$ python -q
>>> import numpy as np
>>> np.set_printoptions(precision=3, suppress=True, linewidth=100, legacy="1.25")
>>> rnd = lambda a: np.round(a, 3) + 0
>>> m1 = np.load("run15.npy")
>>> m1
array([[-1,  3,  3],
       [-3,  3,  1],
       [-3,  3,  1],
       [ 0,  3, -1]])
>>> hat = m1 @ np.linalg.solve(m1.T @ m1, m1.T)
>>> rnd((np.eye(4) - hat) @ m1)
array([[0., 0., 0.],
       [0., 0., 0.],
       [0., 0., 0.],
       [0., 0., 0.]])
>>> np.linalg.matrix_rank(np.eye(4) - hat)
1
>>> rnd(np.diag(hat))
array([1. , 0.5, 0.5, 1. ])
>>> left, sv, Vh = np.linalg.svd(m1, full_matrices=False)
>>> np.allclose(left * sv @ Vh, m1)
True
>>> (sv > 1e-8).sum()
3
>>> rnd(Vh @ Vh.T)
array([[1., 0., 0.],
       [0., 1., 0.],
       [0., 0., 1.]])
>>> rnd(np.cumsum(sv ** 2) / np.sum(sv ** 2))
array([0.826, 0.931, 1.   ])
>>> rnd(np.abs(Vh[0]))
array([0.532, 0.781, 0.327])
>>> rnd(left.T @ left)
array([[1., 0., 0.],
       [0., 1., 0.],
       [0., 0., 1.]])
>>> rnd(left.T @ m1 @ Vh.T)
array([[7.439, 0.   , 0.   ],
       [0.   , 2.656, 0.   ],
       [0.   , 0.   , 2.148]])
>>> left.shape, sv.shape, Vh.shape
((4, 3), (3,), (3, 3))
>>> data = np.loadtxt("a.csv", delimiter=",")
>>> data
array([[ 1.606, -0.8  , -0.7  ,  0.1  ],
       [ 0.658, -0.1  , -0.4  , -0.2  ],
       [ 3.299,  1.   , -1.6  ,  0.   ],
       [-1.425,  0.1  ,  0.7  , -1.2  ],
       [-1.001,  0.7  ,  0.5  , -0.9  ],
       [-3.131, -0.4  ,  1.6  , -1.5  ],
       [ 1.4  , -0.2  , -0.7  , -2.4  ],
       [ 3.23 ,  1.1  , -1.7  , -0.7  ],
       [ 1.584, -1.   , -0.8  ,  0.8  ],
       [ 0.861, -0.4  , -0.4  , -0.6  ],
       [ 1.321, -0.6  , -0.7  ,  0.6  ],
       [ 0.189,  1.1  , -0.1  ,  0.6  ],
       [-0.403, -0.5  ,  0.2  , -1.1  ],
       [ 2.365, -0.7  , -1.2  , -1.4  ],
       [-0.264,  0.8  ,  0.1  ,  1.2  ],
       [ 5.133,  0.9  , -2.6  , -0.6  ]])
>>> D = np.linalg.norm(data[:, None] - data[None], axis=-1)
>>> D.shape
(16, 16)
>>> (D + 1e9 * np.eye(16)).round(6).argmin(axis=1)
array([10,  9,  7,  4,  3,  3, 13,  2, 10,  1,  8, 14,  3,  6, 11,  7])
>>> np.linalg.matrix_rank(D ** 2)
6
>>> D[10].round(6).argsort(kind="stable")[:4]
array([10,  8,  0,  1])
>>> np.unravel_index(D.round(6).argmax(), D.shape)
(5, 15)
>>> Xs = data - data.mean(axis=0)
>>> evecs = np.linalg.svd(Xs)[2][:3]
>>> B = Xs - Xs @ evecs.T @ evecs
>>> rnd((Xs @ evecs.T).std(axis=0))
array([2.207, 0.937, 0.693])
>>> rnd(np.linalg.norm(B) / np.linalg.norm(Xs))
0.015
>>> np.linalg.norm(B, axis=1).round(6).argmax()
0
>>> rnd(np.diag(evecs.T @ evecs))
array([0.798, 1.   , 0.202, 1.   ])
>>> x = np.array([2, 2, 0, 1])
>>> target = data @ x
>>> rnd(np.linalg.lstsq(data, target)[0])
array([2., 2., 0., 1.])
>>> rng = np.random.default_rng(3917)
>>> target = target + 0.1 * rng.normal(size=16)
>>> rnd(target)
array([ 1.699,  0.955,  8.822, -3.777, -1.51 , -8.421,  0.174,  8.087,  2.037,  0.351,  2.21 ,
        3.162, -2.813,  1.958,  2.457, 11.396])
>>> b, *_ = np.linalg.lstsq(data, target)
>>> rnd(data.T @ (target - data @ b))
array([0., 0., 0., 0.])
>>> rnd(b)
array([ 1.909,  2.006, -0.198,  0.969])
>>> B = np.array([[0, -1, 1, 2, 2],
...     [-1, -1, -1, 1, 0],
...     [2, 0, 2, 1, 2],
...     [0, 1, -1, 2, -1],
...     [0, 1, 2, 0, -2]])
>>> W0 = np.triu(B)
>>> W0
array([[ 0, -1,  1,  2,  2],
       [ 0, -1, -1,  1,  0],
       [ 0,  0,  2,  1,  2],
       [ 0,  0,  0,  2, -1],
       [ 0,  0,  0,  0, -2]])
>>> left, sv, Vh = np.linalg.svd(W0)
>>> evecs = Vh[:(sv > 1e-8).sum()]
>>> x = W0[1] + 3 * W0[4] + rng.integers(2) * np.eye(5)[3]
>>> x
array([ 0., -1., -1.,  2., -6.])
>>> rnd(evecs.T @ evecs)
array([[0., 0., 0., 0., 0.],
       [0., 1., 0., 0., 0.],
       [0., 0., 1., 0., 0.],
       [0., 0., 0., 1., 0.],
       [0., 0., 0., 0., 1.]])
>>> rnd(np.diag(evecs.T @ evecs))
array([0., 1., 1., 1., 1.])
